% python3 -q
>>> import numpy as np
>>> np.set_printoptions(precision=2, suppress=True, linewidth=100)
>>> tidy = lambda a: np.round(a, 2) + 0
>>> data = np.loadtxt("a.csv", delimiter=",")
>>> data
array([[  2.42, -11.53,   1.51,  -2.41],
       [  0.7 ,  -6.49,   2.6 ,  -2.17],
       [ -1.27,   2.06,   1.45,   6.21],
       [  0.77,  -5.13,  -2.13,  -1.84],
       [ -1.95,  -1.63,  -5.15,  -3.42],
       [ -0.79,   6.8 ,   0.02,  -0.03],
       [  4.61, -18.01,   4.8 ,  -9.33],
       [ -1.95,  -7.73,  -2.06,  -9.1 ],
       [ -0.88,  -1.15,  -0.08,   4.1 ],
       [  0.44,  -5.3 ,  -5.03, -17.72],
       [  1.3 ,   3.7 ,   1.61,  10.05],
       [  0.7 , -13.58,   3.33,  -1.05],
       [ -2.87,   2.74,   1.87,   8.31],
       [  0.68,   5.6 ,   2.7 ,   4.12],
       [ -1.54,  -3.7 ,   1.62,   1.2 ],
       [ -2.65,   1.52,   0.78,   5.95],
       [ -0.01,   7.18,   7.5 ,  14.09],
       [  4.12,  -3.05,   4.25,   2.85],
       [ -0.55,   4.09,  -0.43,  -2.1 ],
       [  0.4 ,   9.52,   0.89,   1.04],
       [  2.42,  -7.56,  -2.13, -15.65],
       [ -1.05,  -0.56,   2.91,   1.49],
       [  0.92,   0.33,   1.18,   0.32],
       [  1.42,  -8.04,   0.51,  -3.3 ],
       [  3.81,   5.54,  -0.02,   4.8 ],
       [  3.42,  -0.92,   3.2 ,  -0.25],
       [  0.66,   6.99,   2.75,   8.66]])
>>> O, r_ = np.linalg.qr(data)
>>> np.allclose(r_.T @ r_, data.T @ data)
True
>>> print(tidy(np.trace(O @ O.T)))
4.0
>>> tidy(O.T @ O)
array([[1., 0., 0., 0.],
       [0., 1., 0., 0.],
       [0., 0., 1., 0.],
       [0., 0., 0., 1.]])
>>> Xs = data - data.mean(axis=0)
>>> evecs = np.linalg.svd(Xs)[2][:2]
>>> B = Xs - Xs @ evecs.T @ evecs
>>> tidy(np.cov(Xs @ evecs.T, rowvar=False))
array([[83.48,  0.  ],
       [ 0.  , 21.35]])
>>> tidy((Xs @ evecs.T).std(axis=0))
array([8.97, 4.53])
>>> gram = np.cov(data, rowvar=False)
>>> np.argsort(-data.std(axis=0).round(6), kind="stable")
array([3, 1, 2, 0])
>>> print(tidy(np.corrcoef(data[:, 0], data[:, 2])[0, 1]))
0.29
>>> print(tidy(gram))
[[ 4.1  -4.46  1.64 -3.19]
 [-4.46 47.6   1.36 31.96]
 [ 1.64  1.36  7.7  11.68]
 [-3.19 31.96 11.68 52.2 ]]
>>> print(np.argwhere(np.triu(np.abs(np.corrcoef(data.T)) > 0.8, 1)))
[]
>>> tidy(np.polyfit(data[:, 0], data[:, 2], 1))
array([0.4 , 0.86])
>>> gram.shape
(4, 4)
>>> cent = data[[24, 20]].astype(float)
>>> for _ in range(4):
...     labels = np.linalg.norm(data[:, None] - cent, axis=-1).argmin(axis=1)
...     cent = np.array([data[labels == j].mean(axis=0) for j in range(2)])
... 
>>> labels
array([1, 1, 0, 1, 1, 0, 1, 1, 0, 1, 0, 1, 0, 0, 0, 0, 0, 0, 0, 0, 1, 0, 0, 1, 0, 0, 0])
>>> print(tidy(cent))
[[ 0.22  2.75  1.89  4.17]
 [ 0.96 -8.5  -0.38 -6.6 ]]
>>> print(np.abs(cent[1] - cent[0]).argmax())
1
>>> P = data @ np.linalg.solve(data.T @ data, data.T)
>>> print(np.allclose(P @ P, P))
True
>>> np.trace(P)
np.float64(4.0)
>>> K = np.load("w.npy")
>>> K
array([[ 4.94, -3.82,  3.24,  2.02],
       [ 5.05, -3.97,  2.73,  1.88],
       [ 4.99, -3.86,  2.96,  1.98],
       [ 4.88, -4.02,  3.02,  2.06],
       [ 5.  , -4.01,  3.07,  1.99],
       [ 2.13, -2.01, -4.86,  1.97],
       [ 2.06, -2.07, -5.  ,  1.93],
       [ 1.8 , -1.93, -5.06,  2.08],
       [ 2.05, -1.95, -5.08,  1.81],
       [ 2.05, -1.97, -5.1 ,  1.93],
       [ 1.17, -0.98,  0.04,  4.17],
       [ 0.81, -1.03, -0.02,  4.14],
       [ 0.87, -1.02,  0.21,  4.13],
       [ 1.09, -1.09,  0.07,  3.98],
       [ 0.85, -0.99, -0.03,  3.94]])
>>> u, v = K[13], K[11]
>>> print(tidy(u @ v))
18.48
>>> p = (u @ v) / (u @ u) * u
>>> print(tidy(np.linalg.norm(u + v) ** 2 + np.linalg.norm(u - v) ** 2))
74.16
>>> cent = K[[0, 14]].astype(float)
>>> for _ in range(5):
...     labels = np.linalg.norm(K[:, None] - cent, axis=-1).argmin(axis=1)
...     cent = np.array([K[labels == j].mean(axis=0) for j in range(2)])
... 
>>> labels
array([0, 0, 0, 0, 0, 1, 1, 1, 1, 1, 1, 1, 1, 1, 1])
>>> print(tidy(cent[1] - cent[0]))
[-3.48  2.43 -5.49  1.02]
>>> Xs = (K - K.mean(axis=0)) / K.std(axis=0)
>>> Xs.std(axis=0)
array([1., 1., 1., 1.])
>>> c = np.linalg.lstsq(np.delete(Xs, 3, axis=1), Xs[:, 3])[0]
>>> tidy(c)
array([-0.61,  0.59,  0.84])
>>> tidy(1 - np.var(Xs[:, 3] - np.delete(Xs, 3, axis=1) @ c))
np.float64(0.99)
>>> Xs = K - K.mean(axis=0)
>>> Uu, sigma, vt = np.linalg.svd(Xs, full_matrices=False)
>>> tidy(vt[0] * np.sign(vt[0, np.abs(vt[0]).argmax()]))
array([ 0.35, -0.24,  0.9 , -0.01])
>>> print(np.abs(Uu[:, 0]).argmax())
0
>>> (np.sign(Uu[:, 0]) == np.sign(Uu[0, 0])).astype(int)
array([1, 1, 1, 1, 1, 0, 0, 0, 0, 0, 0, 0, 0, 0, 0])
>>> tidy(Xs.mean(axis=0))
array([0., 0., 0., 0.])
>>> tidy(sigma)
array([13.89,  7.23,  0.3 ,  0.25])
>>> m1 = np.loadtxt("x.csv", delimiter=",")
>>> m1
array([[ 0.,  0.,  0., -1.],
       [ 0.,  0.,  0.,  0.],
       [ 0.,  0.,  0., -1.],
       [-1.,  0., -1.,  0.]])
>>> Uu, sigma, vt = np.linalg.svd(m1)
>>> evecs = vt[:(sigma > 1e-8).sum()]
>>> rng = np.random.default_rng(652055)
>>> x = m1[2] + 2 * m1[1] + rng.integers(2) * np.eye(4)[1]
>>> x
array([ 0.,  1.,  0., -1.])
>>> tidy(np.diag(evecs.T @ evecs))
array([0.5, 0. , 0.5, 1. ])
>>> tidy(np.linalg.norm(x - evecs.T @ evecs @ x))
np.float64(1.0)
>>> ev, evecs = np.linalg.eigh(m1)
>>> x = np.array([2, 2, 1, 3])
>>> print(tidy(evecs * np.maximum(ev, 0) @ evecs.T))
[[ 0.35  0.    0.35 -0.5 ]
 [ 0.    0.    0.    0.  ]
 [ 0.35  0.    0.35 -0.5 ]
 [-0.5   0.   -0.5   0.71]]
>>> tidy(evecs * np.abs(ev) @ evecs.T)
array([[0.71, 0.  , 0.71, 0.  ],
       [0.  , 0.  , 0.  , 0.  ],
       [0.71, 0.  , 0.71, 0.  ],
       [0.  , 0.  , 0.  , 1.41]])
>>> x @ m1 @ x / (x @ x), tidy(ev[0]), tidy(ev[-1])
(np.float64(-1.0), np.float64(-1.41), np.float64(1.41))
>>> x @ m1 @ x
np.float64(-18.0)
>>> X = np.array([[5, 6, 7, 8],
...     [9, 10, 11, 12],
...     [13, 14, 15, 16],
...     [17, 18, 19, 20],
...     [21, 22, 23, 24]])
>>> Uu, sigma, vt = np.linalg.svd(X, full_matrices=False)
>>> print(tidy(sigma))
[69.76  1.81  0.    0.  ]
>>> np.abs(Uu[:, 0]).round(6).argmax()
np.int64(4)
>>> np.allclose(Uu * sigma @ vt, X)
True
>>> tidy(sigma / sigma[0])
array([1.  , 0.03, 0.  , 0.  ])
>>> E = np.load("run4.npy")
>>> E
array([[ 3, -2, -3],
       [-3,  3, -2],
       [-2, -3,  3]])
>>> print(np.allclose(E @ E.T, E.T @ E))
True
>>> tidy(np.sort(np.abs(np.fft.fft(E[0])))), tidy(np.sort(np.linalg.svd(E, compute_uv=False)))
(array([2.  , 5.57, 5.57]), array([2.  , 5.57, 5.57]))
>>> O, evecs = np.linalg.qr(E[:, :2])[0], np.linalg.qr(E[:, 2:])[0]
>>> sigma = np.linalg.svd(O.T @ evecs, compute_uv=False)
>>> print(tidy(sigma))
[0.75]
>>> (sigma > 0.9).sum()
np.int64(0)
>>> tidy(np.degrees(np.arccos(sigma.clip(0, 1))))
array([41.18])
>>> print(tidy(np.linalg.norm(O @ O.T - evecs @ evecs.T, 2)))
1.0
>>> E - E[0]
array([[ 0,  0,  0],
       [-6,  5,  1],
       [-5, -1,  6]])
>>> tidy(E.mean(axis=0))
array([-0.67, -0.67, -0.67])
>>> print(tidy(np.linalg.svd(E, compute_uv=False)))
[5.57 5.57 2.  ]
>>> np.count_nonzero(E)
np.int64(9)
>>> np.diff(E, axis=0)
array([[-6,  5,  1],
       [ 1, -6,  5]])
>>> print(np.linalg.matrix_rank(E))
3
>>> labels = rng.permutation(3)
>>> labels
array([1, 2, 0])
>>> B = E[labels][:, labels]
>>> B
array([[ 3, -2, -3],
       [-3,  3, -2],
       [-2, -3,  3]])
>>> print(tidy(np.sort(np.abs(np.linalg.eigvals(B)))))
[2.   5.57 5.57]
>>> np.diag(B)
array([3, 3, 3])
>>> M = np.loadtxt("m.csv", delimiter=",")
>>> M
array([[ 0.07, -1.24,  2.73, -3.02],
       [ 5.74, -1.86, -5.74, -1.98],
       [ 0.56,  2.94, -0.18,  1.92],
       [ 3.16, -0.15,  2.86, -4.97],
       [-5.64,  7.84,  6.25,  6.34]])
>>> blk = np.stack([M, 3 * M, M[::-1]])
>>> print(tidy(np.linalg.norm(blk, axis=(1, 2))))
[17.87 53.62 17.87]
>>> np.linalg.matrix_rank(blk)
array([4, 4, 4])
>>> (blk @ M.T).shape
(3, 5, 5)
>>> tidy(np.linalg.norm(M, "nuc"))
np.float64(27.76)
>>> tidy(np.linalg.norm(M[3], 1)), tidy(np.linalg.norm(M[3], np.inf))
(np.float64(11.14), np.float64(4.97))
>>> tidy(np.linalg.norm(M, 2))
np.float64(15.53)
>>> tidy(np.linalg.norm(M) ** 2 / np.linalg.norm(M, 2) ** 2)
np.float64(1.33)
>>> tidy(np.linalg.norm(M, axis=0))
array([8.66, 8.67, 9.36, 9.03])
>>> tidy(np.linalg.norm(M, 1)), tidy(np.linalg.norm(M, np.inf))
(np.float64(18.23), np.float64(26.07))
>>> P = M @ np.linalg.solve(M.T @ M, M.T)
>>> np.allclose(P @ P, P)
True
>>> tidy(np.diag(P))
array([0.57, 1.  , 0.56, 0.89, 0.97])
>>> tidy((np.eye(5) - P) @ M)
array([[0., 0., 0., 0.],
       [0., 0., 0., 0.],
       [0., 0., 0., 0.],
       [0., 0., 0., 0.],
       [0., 0., 0., 0.]])
>>> tidy(P)
array([[ 0.57,  0.03, -0.43,  0.22,  0.11],
       [ 0.03,  1.  ,  0.03, -0.02, -0.01],
       [-0.43,  0.03,  0.56,  0.22,  0.11],
       [ 0.22, -0.02,  0.22,  0.89, -0.05],
       [ 0.11, -0.01,  0.11, -0.05,  0.97]])
>>> F = np.loadtxt("block1.csv", delimiter=",")
>>> F
array([[ -2., -18.,   4.],
       [ -3., -27.,   6.],
       [  3.,  27.,  -6.],
       [  2.,  18.,  -4.],
       [  3.,  27.,  -6.]])
>>> np.allclose(F[:-1].T @ np.linalg.lstsq(F[:-1].T, F[-1])[0], F[-1])
True
>>> np.linalg.lstsq(F[:-1].T, F[-1])[2]
np.int32(1)
>>> A = np.load("data.npy")
>>> A
array([[ -3.29,  -0.86, -16.25, -11.82],
       [  1.17,   1.2 ,  -2.24,   1.39],
       [  2.14,   0.83,   2.49,   7.41],
       [ -4.65,  -1.93,  -6.08, -14.38],
       [  5.51,   3.55,  32.85,  16.24],
       [ -0.64,  -0.77, -18.31,  -2.91],
       [ -1.54,  -0.87,  -8.63,  -4.02],
       [  1.67,   0.74,  30.66,   6.57],
       [ -1.22,  -0.92, -12.67,  -3.31],
       [  2.71,   2.12,  18.  ,   7.17],
       [ -1.73,   0.16,  -2.83,  -7.41],
       [  1.01,   0.26,  -4.89,   3.16],
       [  3.95,   2.93,  14.95,  10.31]])
>>> gram = np.cov(A, rowvar=False)
>>> tidy(np.corrcoef(A[:, 2], A[:, 3])[0, 1])
np.float64(0.79)
>>> tidy(A.std(axis=0))
array([ 2.78,  1.57, 16.23,  8.61])
>>> gram.shape
(4, 4)
>>> tidy(np.polyfit(A[:, 2], A[:, 3], 1))
array([ 0.42, -0.22])
>>> np.median(A, axis=0)
array([ 1.01,  0.26, -2.83,  1.39])
